>>> import numpy as np
>>> import numpy.linalg as la
>>> np.set_printoptions(precision=3, suppress=True, linewidth=160)
>>> rng = np.random.default_rng(28937)
>>> M = np.eye(3, dtype=int)[rng.permutation(3)] * np.array([0, 1, 6])
>>> print(M)
[[0 0 6]
 [0 0 0]
 [0 1 0]]
>>> P = np.triu(np.array([[2, 1, 0], [2, 2, 0], [0, 2, 0]]), 1) + np.eye(3)
>>> Y = P @ M @ la.inv(P)
>>> round(la.det(Y), 3)
np.float64(0.0)
>>> print(np.trace(Y), np.trace(M))
0.0 0
>>> np.allclose(M[:-1].T @ la.lstsq(M[:-1].T, M[-1])[0], M[-1])
False
>>> print(round(float(np.trace(la.pinv(M) @ M)), 3))
2.0
>>> print(M @ la.pinv(M) @ M)
[[0. 0. 6.]
 [0. 0. 0.]
 [0. 1. 0.]]
>>> z = rng.permutation(3)
>>> print(z)
[1 2 0]
>>> Y = M[z][:, z]
>>> np.sort(np.abs(la.eigvals(Y)))
array([0., 0., 0.])
>>> round(la.det(Y), 3), np.round(la.det(M[z]), 3)
(np.float64(0.0), np.float64(0.0))
>>> X = np.load("test1.npy")
>>> print(X)
[[-1  0 -2]
 [ 0 -1  0]
 [-2  0 -1]]
>>> r0 = np.array([2, -3, -3])
>>> np.correlate(X[2], X[0], "full")
array([4, 0, 4, 0, 1])
>>> np.convolve(X[2], r0)
array([-4,  6,  4,  3,  3])
>>> np.array([np.convolve(row, r0, "same") for row in X])
array([[ 3, -1,  6],
       [-2,  3,  3],
       [ 6,  4,  3]])
>>> np.cross(X[2, :3], X[0, :3])
array([ 0, -3,  0])
>>> arr = np.load("out11.npy")
>>> arr
array([[-12.043,  -8.676,  -1.762],
       [ -3.455,  -3.097,  -0.592],
       [ -3.211,  -2.945,  -0.554],
       [ -1.764,  -2.059,  -0.32 ],
       [ -1.377,  -1.825,  -0.254],
       [ -0.603,  -1.36 ,  -0.116],
       [  0.231,  -0.861,   0.047],
       [  0.382,  -0.769,   0.079],
       [  0.651,  -0.6  ,   0.14 ],
       [  1.002,  -0.323,   0.237],
       [  0.964,  -0.227,   0.247],
       [ -0.605,   0.284,  -0.232],
       [ -0.998,   0.591,  -0.423],
       [ -1.286,   0.917,  -0.595],
       [ -1.557,   1.357,  -0.797],
       [ -1.992,   2.885,  -1.368],
       [ -2.047,   4.239,  -1.786],
       [ -1.654,   7.215,  -2.564],
       [  1.105,  15.582,  -4.283],
       [  1.538,  16.614,  -4.468]])
>>> P = arr @ la.solve(arr.T @ arr, arr.T)
>>> np.allclose(P @ P, P)
True
>>> np.round(la.eigvalsh(P), 3) + 0
array([0., 0., 0., 0., 0., 0., 0., 0., 0., 0., 0., 0., 0., 0., 0., 0., 0., 1., 1., 1.])
>>> round(np.trace(P), 3)
np.float64(3.0)
